% python3 -q
>>> import numpy as np
>>> np.set_printoptions(precision=4, suppress=True, linewidth=100, legacy="1.25")
>>> rd = lambda a: np.round(a, 4) + 0
>>> A2 = np.array([[0, 0], [3, -1], [-3, -3]])
>>> basis = np.array([[-3, -1, -1, -2, 0, -3, 2], [1, -3, 1, 2, -3, 3, 0]])
>>> X = A2 @ basis
>>> X
array([[  0,   0,   0,   0,   0,   0,   0],
       [-10,   0,  -4,  -8,   3, -12,   6],
       [  6,  12,   0,   0,   9,   0,  -6]])
>>> U, sigma, Vt = np.linalg.svd(X)
>>> np.argmax(sigma[:-1] / (sigma[1:] + 1e-6)) + 1
2
>>> A2 = U[:, :2] @ np.diag(sigma[:2]) @ Vt[:2]
>>> np.linalg.matrix_rank(A2)
2
>>> rd(np.linalg.norm(X - A2) / np.linalg.norm(X))
0.0
>>> np.linalg.cond(X) > 100
True
>>> np.diff(X, axis=0)
array([[-10,   0,  -4,  -8,   3, -12,   6],
       [ 16,  12,   4,   8,   6,  12, -12]])
>>> np.unravel_index(np.abs(X).argmax(), X.shape)
(1, 5)
>>> U, sigma, Vt = np.linalg.svd(X)
>>> evecs = Vt[:(sigma > 1e-8).sum()]
>>> rng = np.random.default_rng(380755)
>>> vec = X[1] + -1 * X[0] + rng.integers(2) * np.eye(7)[0]
>>> vec
array([-10.,   0.,  -4.,  -8.,   3., -12.,   6.])
>>> rd(np.diag(evecs.T @ evecs))
array([0.331 , 0.5069, 0.0453, 0.1813, 0.3462, 0.408 , 0.1813])
>>> rd(np.linalg.norm(vec - evecs.T @ evecs @ vec))
0.0
>>> K = np.array([[-0.4, -0.5, -0.4, -0.4, 2.3, -1.4, 0.4, 0.5, -0.6, 0.3],
...     [-0.4, -0.8, 0.9, 2.4, -1.3, -1.3, 0.8, -0.4, 1.8, -0.4],
...     [1.0, -1.2, 0.3, -0.1, -1.2, -1.2, 1.3, 0.8, 1.3, -1.3],
...     [-0.1, 0.3, 1.7, -0.7, -0.8, 1.9, 1.4, -1.8, 0.2, 1.5],
...     [0.7, 0.6, 0.5, 0.9, -0.8, 1.6, 0.4, 0.3, 0.0, 1.3]])
>>> K[4] = K[2] + 0.05 * rng.normal(size=10)
>>> print(rd(K))
[[-0.4    -0.5    -0.4    -0.4     2.3    -1.4     0.4     0.5    -0.6     0.3   ]
 [-0.4    -0.8     0.9     2.4    -1.3    -1.3     0.8    -0.4     1.8    -0.4   ]
 [ 1.     -1.2     0.3    -0.1    -1.2    -1.2     1.3     0.8     1.3    -1.3   ]
 [-0.1     0.3     1.7    -0.7    -0.8     1.9     1.4    -1.8     0.2     1.5   ]
 [ 1.0702 -1.2543  0.3051 -0.0798 -1.2604 -1.1705  1.3075  0.8772  1.2419 -1.263 ]]
>>> gram = K.T @ K
>>> rd(np.trace(gram)), rd((K ** 2).sum())
(61.5333, 61.5333)
>>> rd(np.diag(gram))
array([ 2.4754,  3.9932,  4.0431,  6.4264, 10.6485, 10.0701,  6.1597,  5.0595,  6.8724,  5.7851])
>>> print(rd(np.linalg.svd(K, compute_uv=False) ** 2))
[30.5255 18.4059  7.3025  5.2899  0.0095]
>>> (K @ K.T).shape
(5, 5)
>>> W0 = np.loadtxt("a.csv", delimiter=",")
>>> W0
array([[ 2.,  2., -1.,  3.,  2., -3.,  2.],
       [-2., -3.,  2.,  3.,  0., -1., -3.],
       [-3., -1.,  0.,  1.,  2.,  0., -1.],
       [-2.,  3., -1.,  0.,  3.,  2., -3.],
       [ 3.,  1., -2., -3.,  3.,  3.,  3.],
       [-1., -1., -1.,  1.,  0., -2.,  0.],
       [ 0.,  0., -3.,  3.,  1., -2.,  3.]])
>>> labels = rng.permutation(7)
>>> A2 = W0[:, labels] * rng.choice([-1, 1], 7)
>>> A2
array([[ 2.,  3., -2.,  2., -2.,  3.,  1.],
       [ 0.,  3.,  3., -3.,  2.,  1., -2.],
       [ 2.,  1.,  1., -1.,  3., -0., -0.],
       [ 3.,  0.,  3.,  3.,  2., -2.,  1.],
       [ 3., -3., -3.,  1., -3., -3.,  2.],
       [ 0.,  1., -0., -1.,  1.,  2.,  1.],
       [ 1.,  3., -3.,  0., -0.,  2.,  3.]])
>>> U, _, Vt = np.linalg.svd(W0.T @ A2)
>>> print(rd(np.linalg.lstsq(W0, A2)[0]))
[[ 0.  0.  0.  0. -1.  0.  0.]
 [ 0.  0.  0.  1.  0.  0.  0.]
 [ 0.  0.  0.  0.  0.  0. -1.]
 [ 0.  1.  0.  0.  0.  0.  0.]
 [ 1.  0.  0.  0.  0.  0.  0.]
 [ 0.  0.  0.  0.  0. -1.  0.]
 [ 0.  0. -1.  0.  0.  0.  0.]]
>>> labels
array([4, 3, 6, 1, 0, 5, 2])
>>> print(rd(U @ Vt))
[[ 0.  0.  0.  0. -1.  0.  0.]
 [ 0.  0.  0.  1.  0.  0.  0.]
 [ 0.  0.  0.  0.  0.  0. -1.]
 [ 0.  1.  0.  0.  0.  0.  0.]
 [ 1.  0.  0.  0.  0.  0.  0.]
 [ 0.  0.  0.  0.  0. -1.  0.]
 [ 0.  0. -1.  0.  0.  0.  0.]]
>>> r0 = np.array([3, -1, 1, -1, 3, 0, 1, 3, 2, 0])
>>> v = np.array([-2, -5, 1, 9])
>>> arr = r0[:, None] + v[None, :]
>>> arr
array([[ 1, -2,  4, 12],
       [-3, -6,  0,  8],
       [-1, -4,  2, 10],
       [-3, -6,  0,  8],
       [ 1, -2,  4, 12],
       [-2, -5,  1,  9],
       [-1, -4,  2, 10],
       [ 1, -2,  4, 12],
       [ 0, -3,  3, 11],
       [-2, -5,  1,  9]])
>>> rank = np.linalg.matrix_rank(arr)
>>> rank
2
>>> N = np.linalg.svd(arr)[2][rank:].T
>>> rd(N @ N.T)
array([[ 0.6805, -0.3954, -0.2437, -0.0414],
       [-0.3954,  0.446 , -0.2368,  0.1862],
       [-0.2437, -0.2368,  0.7494, -0.269 ],
       [-0.0414,  0.1862, -0.269 ,  0.1241]])
>>> [int(np.linalg.matrix_rank(np.delete(arr, i, axis=0))) for i in range(10)]
[2, 2, 2, 2, 2, 2, 2, 2, 2, 2]
>>> np.allclose(arr @ N, 0)
True
>>> print([int(np.linalg.matrix_rank(arr[:, :j + 1])) for j in range(4)])
[1, 2, 2, 2]
>>> N.shape
(4, 2)
>>> rd(arr @ N)
array([[0., 0.],
       [0., 0.],
       [0., 0.],
       [0., 0.],
       [0., 0.],
       [0., 0.],
       [0., 0.],
       [0., 0.],
       [0., 0.],
       [0., 0.]])
>>> [int(np.linalg.matrix_rank(arr[:i])) for i in range(1, len(arr) + 1)]
[1, 2, 2, 2, 2, 2, 2, 2, 2, 2]
